In [1]: import numpy as np

In [2]: from numpy import linalg as LA

In [3]: np.set_printoptions(precision=2, suppress=True, linewidth=160)

In [4]: rd = lambda a: np.round(a, 2) + 0

In [5]: W0 = np.load("w.npy")

In [6]: W0
Out[6]: 
array([[0, 0, 0, 0, 0, 2],
       [0, 0, 2, 0, 0, 0],
       [1, 0, 0, 0, 0, 0],
       [0, 0, 0, 0, 0, 0],
       [0, 0, 0, 0, 1, 0],
       [0, 0, 0, 3, 0, 0]])

In [7]: (W0 != 0).astype(int)
Out[7]: 
array([[0, 0, 0, 0, 0, 1],
       [0, 0, 1, 0, 0, 0],
       [1, 0, 0, 0, 0, 0],
       [0, 0, 0, 0, 0, 0],
       [0, 0, 0, 0, 1, 0],
       [0, 0, 0, 1, 0, 0]])

In [8]: (LA.matrix_power((W0 != 0) + (W0.T != 0) + np.eye(6), 6) > 0).astype(int)
Out[8]: 
array([[1, 1, 1, 1, 0, 1],
       [1, 1, 1, 1, 0, 1],
       [1, 1, 1, 1, 0, 1],
       [1, 1, 1, 1, 0, 1],
       [0, 0, 0, 0, 1, 0],
       [1, 1, 1, 1, 0, 1]])

In [9]: W0 @ W0
Out[9]: 
array([[0, 0, 0, 6, 0, 0],
       [2, 0, 0, 0, 0, 0],
       [0, 0, 0, 0, 0, 2],
       [0, 0, 0, 0, 0, 0],
       [0, 0, 0, 0, 1, 0],
       [0, 0, 0, 0, 0, 0]])

In [10]: np.flatnonzero(LA.matrix_power((W0 != 0) + (W0.T != 0) + np.eye(6), 6)[5])
Out[10]: array([0, 1, 2, 3, 5])

In [11]: rd(np.sort(LA.eigvals(W0).real))
Out[11]: array([0., 0., 0., 0., 0., 1.])

In [12]: rk = LA.matrix_rank(W0)

In [13]: rk
Out[13]: np.int64(5)

In [14]: null = LA.svd(W0)[2][rk:].T

In [15]: null @ null.T
Out[15]: 
array([[0., 0., 0., 0., 0., 0.],
       [0., 1., 0., 0., 0., 0.],
       [0., 0., 0., 0., 0., 0.],
       [0., 0., 0., 0., 0., 0.],
       [0., 0., 0., 0., 0., 0.],
       [0., 0., 0., 0., 0., 0.]])

In [16]: W0 @ null
Out[16]: 
array([[0.],
       [0.],
       [0.],
       [0.],
       [0.],
       [0.]])

In [17]: blk = np.stack([W0, 2 * W0, W0[::-1]])

In [18]: blk.sum(axis=0)
Out[18]: 
array([[0, 0, 0, 3, 0, 6],
       [0, 0, 6, 0, 1, 0],
       [3, 0, 0, 0, 0, 0],
       [1, 0, 0, 0, 0, 0],
       [0, 0, 2, 0, 3, 0],
       [0, 0, 0, 9, 0, 2]])

In [19]: rd(LA.det(blk))
Out[19]: array([0., 0., 0.])

In [20]: LA.matrix_rank(blk.reshape(3, -1))
Out[20]: np.int64(2)

In [21]: rd(LA.norm(blk, axis=(1, 2)))
Out[21]: array([4.36, 8.72, 4.36])

In [22]: t = np.radians(45)

In [23]: Rm = np.eye(6)

In [24]: Rm[0, 0] = Rm[1, 1] = np.cos(t)

In [25]: Rm[0, 1], Rm[1, 0] = -np.sin(t), np.sin(t)

In [26]: rd(Rm)
Out[26]: 
array([[ 0.71, -0.71,  0.  ,  0.  ,  0.  ,  0.  ],
       [ 0.71,  0.71,  0.  ,  0.  ,  0.  ,  0.  ],
       [ 0.  ,  0.  ,  1.  ,  0.  ,  0.  ,  0.  ],
       [ 0.  ,  0.  ,  0.  ,  1.  ,  0.  ,  0.  ],
       [ 0.  ,  0.  ,  0.  ,  0.  ,  1.  ,  0.  ],
       [ 0.  ,  0.  ,  0.  ,  0.  ,  0.  ,  1.  ]])

In [27]: other = W0 @ Rm.T

In [28]: np.allclose(W0 @ W0.T, other @ other.T)
Out[28]: True

In [29]: rd(other)
Out[29]: 
array([[0.  , 0.  , 0.  , 0.  , 0.  , 2.  ],
       [0.  , 0.  , 2.  , 0.  , 0.  , 0.  ],
       [0.71, 0.71, 0.  , 0.  , 0.  , 0.  ],
       [0.  , 0.  , 0.  , 0.  , 0.  , 0.  ],
       [0.  , 0.  , 0.  , 0.  , 1.  , 0.  ],
       [0.  , 0.  , 0.  , 3.  , 0.  , 0.  ]])

In [30]: rd(LA.det(Rm)), rd(np.trace(Rm))
Out[30]: (np.float64(1.0), np.float64(5.41))

In [31]: feats = np.loadtxt("sample18.csv", delimiter=",")

In [32]: feats
Out[32]: 
array([[1., 0., 0., 0., 0., 0., 0., 0., 0., 0.],
       [0., 0., 0., 1., 0., 0., 0., 0., 0., 0.],
       [0., 0., 0., 0., 0., 1., 0., 0., 0., 0.],
       [0., 0., 0., 0., 0., 0., 0., 1., 0., 0.],
       [0., 0., 0., 0., 0., 0., 0., 0., 1., 0.],
       [0., 0., 0., 0., 1., 0., 0., 0., 0., 0.],
       [0., 0., 1., 0., 0., 0., 0., 0., 0., 0.],
       [0., 1., 0., 0., 0., 0., 0., 0., 0., 0.],
       [0., 0., 0., 0., 0., 0., 1., 0., 0., 0.],
       [0., 0., 0., 0., 0., 0., 0., 0., 0., 1.]])

In [33]: O, Rm = LA.qr(feats)

In [34]: abs(Rm[0, 0]), rd(LA.norm(feats[:, 0]))
Out[34]: (np.float64(1.0), np.float64(1.0))

In [35]: O @ Rm
Out[35]: 
array([[1., 0., 0., 0., 0., 0., 0., 0., 0., 0.],
       [0., 0., 0., 1., 0., 0., 0., 0., 0., 0.],
       [0., 0., 0., 0., 0., 1., 0., 0., 0., 0.],
       [0., 0., 0., 0., 0., 0., 0., 1., 0., 0.],
       [0., 0., 0., 0., 0., 0., 0., 0., 1., 0.],
       [0., 0., 0., 0., 1., 0., 0., 0., 0., 0.],
       [0., 0., 1., 0., 0., 0., 0., 0., 0., 0.],
       [0., 1., 0., 0., 0., 0., 0., 0., 0., 0.],
       [0., 0., 0., 0., 0., 0., 1., 0., 0., 0.],
       [0., 0., 0., 0., 0., 0., 0., 0., 0., 1.]])

In [36]: Rm
Out[36]: 
array([[ 1.,  0.,  0.,  0.,  0.,  0.,  0.,  0.,  0.,  0.],
       [ 0., -1.,  0.,  0.,  0.,  0.,  0.,  0.,  0.,  0.],
       [ 0.,  0., -1.,  0.,  0.,  0.,  0.,  0.,  0.,  0.],
       [ 0.,  0.,  0., -1.,  0.,  0.,  0.,  0.,  0.,  0.],
       [ 0.,  0.,  0.,  0., -1.,  0.,  0.,  0.,  0.,  0.],
       [ 0.,  0.,  0.,  0.,  0., -1.,  0.,  0.,  0.,  0.],
       [ 0.,  0.,  0.,  0.,  0.,  0., -1.,  0.,  0.,  0.],
       [ 0.,  0.,  0.,  0.,  0.,  0.,  0.,  1.,  0.,  0.],
       [ 0.,  0.,  0.,  0.,  0.,  0.,  0.,  0.,  1.,  0.],
       [ 0.,  0.,  0.,  0.,  0.,  0.,  0.,  0.,  0.,  1.]])

In [37]: np.allclose(Rm.T @ Rm, feats.T @ feats)
Out[37]: True

In [38]: np.trace(O @ O.T)
Out[38]: np.float64(10.0)

In [39]: x0 = np.array([0, 4, 5, 3, 1, 2, 0, 2, 0, 2])

In [40]: rd(np.sort(np.abs(np.degrees(np.angle(LA.eigvals(feats))))))
Out[40]: array([  0.,   0.,   0.,   0.,  72.,  72., 120., 120., 144., 144.])

In [41]: rd(LA.inv(feats))
Out[41]: 
array([[1., 0., 0., 0., 0., 0., 0., 0., 0., 0.],
       [0., 0., 0., 0., 0., 0., 0., 1., 0., 0.],
       [0., 0., 0., 0., 0., 0., 1., 0., 0., 0.],
       [0., 1., 0., 0., 0., 0., 0., 0., 0., 0.],
       [0., 0., 0., 0., 0., 1., 0., 0., 0., 0.],
       [0., 0., 1., 0., 0., 0., 0., 0., 0., 0.],
       [0., 0., 0., 0., 0., 0., 0., 0., 1., 0.],
       [0., 0., 0., 1., 0., 0., 0., 0., 0., 0.],
       [0., 0., 0., 0., 1., 0., 0., 0., 0., 0.],
       [0., 0., 0., 0., 0., 0., 0., 0., 0., 1.]])

In [42]: rd(np.abs(LA.eigvals(feats)))
Out[42]: array([1., 1., 1., 1., 1., 1., 1., 1., 1., 1.])

In [43]: rd(LA.norm(x0)), rd(LA.norm(feats @ x0))
Out[43]: (np.float64(7.94), np.float64(7.94))

In [44]: rd(LA.det(feats))
Out[44]: np.float64(1.0)

In [45]: m1 = np.loadtxt("a.csv", delimiter=",")

In [46]: m1
Out[46]: 
array([[4., 1., 1., 1., 1., 1., 1., 1., 1., 1.],
       [1., 4., 1., 1., 1., 1., 1., 1., 1., 1.],
       [1., 1., 4., 1., 1., 1., 1., 1., 1., 1.],
       [1., 1., 1., 4., 1., 1., 1., 1., 1., 1.],
       [1., 1., 1., 1., 4., 1., 1., 1., 1., 1.],
       [1., 1., 1., 1., 1., 4., 1., 1., 1., 1.],
       [1., 1., 1., 1., 1., 1., 4., 1., 1., 1.],
       [1., 1., 1., 1., 1., 1., 1., 4., 1., 1.],
       [1., 1., 1., 1., 1., 1., 1., 1., 4., 1.],
       [1., 1., 1., 1., 1., 1., 1., 1., 1., 4.]])

In [47]: rng = np.random.default_rng(442361)

In [48]: lab = rng.permutation(10)

In [49]: lab
Out[49]: array([0, 1, 2, 9, 7, 3, 8, 4, 6, 5])

In [50]: other = m1[lab][:, lab]

In [51]: np.allclose(other, m1)
Out[51]: True

In [52]: other
Out[52]: 
array([[4., 1., 1., 1., 1., 1., 1., 1., 1., 1.],
       [1., 4., 1., 1., 1., 1., 1., 1., 1., 1.],
       [1., 1., 4., 1., 1., 1., 1., 1., 1., 1.],
       [1., 1., 1., 4., 1., 1., 1., 1., 1., 1.],
       [1., 1., 1., 1., 4., 1., 1., 1., 1., 1.],
       [1., 1., 1., 1., 1., 4., 1., 1., 1., 1.],
       [1., 1., 1., 1., 1., 1., 4., 1., 1., 1.],
       [1., 1., 1., 1., 1., 1., 1., 4., 1., 1.],
       [1., 1., 1., 1., 1., 1., 1., 1., 4., 1.],
       [1., 1., 1., 1., 1., 1., 1., 1., 1., 4.]])

In [53]: rd(LA.det(other)), rd(LA.det(m1[lab]))
Out[53]: (np.float64(255879.0), np.float64(255879.0))
